In [1]: import numpy as np

In [2]: np.set_printoptions(precision=3, suppress=True, linewidth=160)

In [3]: K = np.array([[-5, 4, -2, 1], [1, -5, 4, -2], [-2, 1, -5, 4], [4, -2, 1, -5]])

In [4]: K
Out[4]: 
array([[-5,  4, -2,  1],
       [ 1, -5,  4, -2],
       [-2,  1, -5,  4],
       [ 4, -2,  1, -5]])

In [5]: def softmax(z):
   ...:     e = np.exp(z - z.max(axis=-1, keepdims=True))
   ...:     return e / e.sum(axis=-1, keepdims=True)
   ...: 

In [6]: np.round(softmax(K[3]), 3) + 0
Out[6]: array([0.95 , 0.002, 0.047, 0.   ])

In [7]: np.round(softmax(10 * K[3]), 3) + 0
Out[7]: array([1., 0., 0., 0.])

In [8]: S = K @ K.T / np.sqrt(4)

In [9]: softmax(S).round(6).argmax(axis=1)
Out[9]: array([0, 1, 2, 3])

In [10]: np.round(softmax(S), 3) + 0
Out[10]: 
array([[1., 0., 0., 0.],
       [0., 1., 0., 0.],
       [0., 0., 1., 0.],
       [0., 0., 0., 1.]])

In [11]: mat = np.load("a.npy")

In [12]: mat
Out[12]: 
array([[-0.4, -3.3,  0.7,  0.7],
       [ 1.4,  2.7, -1.7, -0.6],
       [-0.1, -0.6, -0.1,  0.3],
       [ 0.7,  0.6,  1. ,  1.5],
       [ 0.5, -3.9,  2.5, -0.9]])

In [13]: G = mat.T @ mat

In [14]: np.linalg.matrix_rank(G)
Out[14]: np.int64(4)

In [15]: np.allclose(G, G.T)
Out[15]: True

In [16]: np.linalg.svd(mat, compute_uv=False) ** 2
Out[16]: array([42.528,  4.35 ,  3.526,  1.215])

In [17]: m1 = np.loadtxt("w.csv", delimiter=",")

In [18]: m1
Out[18]: 
array([[ 0.707, -0.707,  0.   ,  0.   ,  0.   ,  0.   ,  0.   ],
       [ 0.707,  0.707,  0.   ,  0.   ,  0.   ,  0.   ,  0.   ],
       [ 0.   ,  0.   ,  1.   ,  0.   ,  0.   ,  0.   ,  0.   ],
       [ 0.   ,  0.   ,  0.   ,  1.   ,  0.   ,  0.   ,  0.   ],
       [ 0.   ,  0.   ,  0.   ,  0.   ,  1.   ,  0.   ,  0.   ],
       [ 0.   ,  0.   ,  0.   ,  0.   ,  0.   ,  1.   ,  0.   ],
       [ 0.   ,  0.   ,  0.   ,  0.   ,  0.   ,  0.   ,  1.   ]])

In [19]: # orthonormal columns

In [20]: B = m1 / np.sqrt((m1 ** 2).mean(axis=1, keepdims=True))

In [21]: np.linalg.matrix_rank(B) == np.linalg.matrix_rank(m1)
Out[21]: np.True_

In [22]: np.linalg.norm(B, axis=1)
Out[22]: array([2.646, 2.646, 2.646, 2.646, 2.646, 2.646, 2.646])

In [23]: B[3]
Out[23]: array([0.   , 0.   , 0.   , 2.646, 0.   , 0.   , 0.   ])
